% ipython --no-banner

In [1]: import numpy as np

In [2]: np.set_printoptions(precision=4, suppress=True, linewidth=160, floatmode="fixed")

In [3]: W0 = np.loadtxt("data.csv", delimiter=",")

In [4]: W0
Out[4]: 
array([[ 3.0000,  0.0000,  0.0000,  0.0000,  0.0000,  0.0000,  7.0000, -1.0000, -9.0000, -9.0000,  6.0000],
       [ 0.0000,  1.0000,  1.0000,  0.0000,  5.0000, -1.0000,  0.0000,  0.0000,  0.0000,  0.0000,  0.0000],
       [ 0.0000,  0.0000, -9.0000,  0.0000, -3.0000, -7.0000,  0.0000,  0.0000,  0.0000,  0.0000,  0.0000],
       [ 0.0000,  0.0000,  0.0000,  9.0000,  0.0000,  0.0000,  0.0000,  0.0000,  0.0000,  0.0000,  0.0000],
       [ 0.0000,  3.0000, -2.0000,  0.0000,  9.0000, -4.0000,  0.0000,  0.0000,  0.0000,  0.0000,  0.0000],
       [ 0.0000, -1.0000, -5.0000,  0.0000, -7.0000, -5.0000,  0.0000,  0.0000,  0.0000,  0.0000,  0.0000],
       [ 0.0000,  0.0000,  0.0000,  0.0000,  0.0000,  0.0000,  0.0000,  8.0000,  9.0000,  9.0000,  5.0000],
       [ 5.0000,  0.0000,  0.0000,  0.0000,  0.0000,  0.0000,  3.0000, -7.0000,  9.0000, -6.0000, -5.0000],
       [ 4.0000,  0.0000,  0.0000,  0.0000,  0.0000,  0.0000,  7.0000, -1.0000,  7.0000,  6.0000, -4.0000],
       [-8.0000,  0.0000,  0.0000,  0.0000,  0.0000,  0.0000,  9.0000, -2.0000, -1.0000,  2.0000, -7.0000],
       [-6.0000,  0.0000,  0.0000,  0.0000,  0.0000,  0.0000,  3.0000, -8.0000,  3.0000, -7.0000,  6.0000]])

In [5]: print(np.linalg.matrix_power(W0, 2))
[[   4.0000    0.0000    0.0000    0.0000    0.0000    0.0000 -108.0000   39.0000   -9.0000  -72.0000  193.0000]
 [   0.0000   17.0000  -13.0000    0.0000   54.0000  -23.0000    0.0000    0.0000    0.0000    0.0000    0.0000]
 [   0.0000   -2.0000  122.0000    0.0000   49.0000  110.0000    0.0000    0.0000    0.0000    0.0000    0.0000]
 [   0.0000    0.0000    0.0000   81.0000    0.0000    0.0000    0.0000    0.0000    0.0000    0.0000    0.0000]
 [   0.0000   34.0000   23.0000    0.0000  130.0000   -5.0000    0.0000    0.0000    0.0000    0.0000    0.0000]
 [   0.0000  -17.0000   83.0000    0.0000  -18.0000   89.0000    0.0000    0.0000    0.0000    0.0000    0.0000]
 [ -26.0000    0.0000    0.0000    0.0000    0.0000    0.0000  183.0000 -123.0000  141.0000  -11.0000 -109.0000]
 [  94.0000    0.0000    0.0000    0.0000    0.0000    0.0000    8.0000  111.0000  -27.0000  101.0000   56.0000]
 [  11.0000    0.0000    0.0000    0.0000    0.0000    0.0000  116.0000   72.0000   49.0000  115.0000  -30.0000]
 [ -12.0000    0.0000    0.0000    0.0000    0.0000    0.0000  -72.0000  147.0000  105.0000  212.0000  -45.0000]
 [ -26.0000    0.0000    0.0000    0.0000    0.0000    0.0000  -90.0000   49.0000   55.0000   91.0000   92.0000]]

In [6]: np.sort(np.abs(np.linalg.eigvals(W0)))
Out[6]: array([ 0.6468,  1.1440,  8.2231,  8.2231,  9.0000, 10.3895, 10.3895, 12.1964, 14.4056, 16.3826, 19.1046])

In [7]: round(np.abs(np.linalg.eigvals(W0)).max(), 4)
Out[7]: np.float64(19.1046)

In [8]: np.allclose(W0 @ W0.T, W0.T @ W0)
Out[8]: False

In [9]: (W0 + W0.T) / 2
Out[9]: 
array([[ 3.0000,  0.0000,  0.0000,  0.0000,  0.0000,  0.0000,  3.5000,  2.0000, -2.5000, -8.5000,  0.0000],
       [ 0.0000,  1.0000,  0.5000,  0.0000,  4.0000, -1.0000,  0.0000,  0.0000,  0.0000,  0.0000,  0.0000],
       [ 0.0000,  0.5000, -9.0000,  0.0000, -2.5000, -6.0000,  0.0000,  0.0000,  0.0000,  0.0000,  0.0000],
       [ 0.0000,  0.0000,  0.0000,  9.0000,  0.0000,  0.0000,  0.0000,  0.0000,  0.0000,  0.0000,  0.0000],
       [ 0.0000,  4.0000, -2.5000,  0.0000,  9.0000, -5.5000,  0.0000,  0.0000,  0.0000,  0.0000,  0.0000],
       [ 0.0000, -1.0000, -6.0000,  0.0000, -5.5000, -5.0000,  0.0000,  0.0000,  0.0000,  0.0000,  0.0000],
       [ 3.5000,  0.0000,  0.0000,  0.0000,  0.0000,  0.0000,  0.0000,  5.5000,  8.0000,  9.0000,  4.0000],
       [ 2.0000,  0.0000,  0.0000,  0.0000,  0.0000,  0.0000,  5.5000, -7.0000,  4.0000, -4.0000, -6.5000],
       [-2.5000,  0.0000,  0.0000,  0.0000,  0.0000,  0.0000,  8.0000,  4.0000,  7.0000,  2.5000, -0.5000],
       [-8.5000,  0.0000,  0.0000,  0.0000,  0.0000,  0.0000,  9.0000, -4.0000,  2.5000,  2.0000, -7.0000],
       [ 0.0000,  0.0000,  0.0000,  0.0000,  0.0000,  0.0000,  4.0000, -6.5000, -0.5000, -7.0000,  6.0000]])
